>>> import numpy as np
>>> import numpy.linalg as la
>>> np.set_printoptions(precision=3, suppress=True, linewidth=100, legacy="1.25")
>>> def tidy(a):
...     return np.round(a, 3) + 0
... 
>>> J = np.array([[-1, 0, 0], [1, 1, 2], [-1, 2, -1], [1, -2, -2]])
>>> f, r1 = J[0], J[1]
>>> print(f @ f)
1
>>> f @ r1
-1
>>> pr = (f @ r1) / (f @ f) * f
>>> (r1 - pr) @ f
0.0
>>> tidy(la.norm(f + r1) ** 2 + la.norm(f - r1) ** 2)
14.0
>>> Q, V = la.qr(J[:, :2])[0], la.qr(J[:, 2:])[0]
>>> sigma = la.svd(Q.T @ V, compute_uv=False)
>>> tidy(np.degrees(np.arccos(sigma.clip(0, 1))))
array([50.817])
>>> tidy(sigma)
array([0.632])
>>> Q = J.astype(float).copy()
>>> for j in range(3):
...     Q[:, j] -= Q[:, :j] @ (Q[:, :j].T @ Q[:, j])
...     Q[:, j] /= la.norm(Q[:, j])
... 
>>> tidy(Q.T @ Q)
array([[1., 0., 0.],
       [0., 1., 0.],
       [0., 0., 1.]])
>>> tidy(Q.T @ J)
array([[ 2.   , -1.5  ,  0.5  ],
       [ 0.   ,  2.598,  1.828],
       [ 0.   ,  0.   ,  2.325]])
>>> tidy(Q)
array([[-0.5  , -0.289,  0.334],
       [ 0.5  ,  0.674,  0.223],
       [-0.5  ,  0.481, -0.701],
       [ 0.5  , -0.481, -0.589]])
>>> W0 = np.array([[0.4, 0.7, -1.2], [-0.5, 0.0, 0.7], [0.6, -0.7, 0.1]])
>>> t = np.radians(120)
>>> Rm = np.eye(3)
>>> Rm[0, 0] = Rm[1, 1] = np.cos(t)
>>> Rm[0, 1], Rm[1, 0] = -np.sin(t), np.sin(t)
>>> tidy(Rm)
array([[-0.5  , -0.866,  0.   ],
       [ 0.866, -0.5  ,  0.   ],
       [ 0.   ,  0.   ,  1.   ]])
>>> M2 = W0 @ Rm.T
>>> print(np.allclose(la.norm(W0, axis=1), la.norm(M2, axis=1)))
True
>>> np.allclose(W0 @ W0.T, M2 @ M2.T)
True
>>> tidy(np.abs(M2 - W0).max(axis=0))
array([1.206, 1.57 , 0.   ])
>>> print(tidy(la.det(Rm)), tidy(np.trace(Rm)))
1.0 0.0
>>> M2 = np.array([[2, -2, -1], [3, 0, -3], [3, -2, 1]])
>>> X = M2 - M2.T
>>> X
array([[ 0, -5, -4],
       [ 5,  0, -1],
       [ 4,  1,  0]])
>>> round(np.log10(la.cond(W0)))
1
>>> [round(float(x), 3) for x in la.svd(W0, compute_uv=False)[:3]]
[1.637, 1.002, 0.064]
>>> tidy(np.abs(la.svd(W0)[2][-1]))
array([0.629, 0.576, 0.521])
>>> la.cond(W0) > 100
False
>>> vec = np.array([9, -5, 2])
>>> tidy(la.det(X))
0.0
>>> tidy(la.eigvals(X).real)
array([0., 0., 0.])
>>> print(vec @ X @ vec)
0
>>> Q = la.solve(np.eye(3) - X, np.eye(3) + X)
>>> tidy(Q @ Q.T)
array([[1., 0., 0.],
       [0., 1., 0.],
       [0., 0., 1.]])
>>> M2 = np.array([[-1, -3], [3, -1], [0, 0]])
>>> print(la.matrix_rank(np.vstack([X, M2.T])))
3
>>> M2.T @ X.T
array([[-15,  -5,  -1],
       [  5, -15, -13]])
>>> U, sigma, VT = la.svd(X)
>>> tidy(sigma)
array([6.481, 6.481, 0.   ])
>>> M2 = U[:, :2] @ np.diag(sigma[:2]) @ VT[:2]
>>> tidy(np.abs(X - M2).max())
0.0
>>> la.matrix_rank(M2)
2
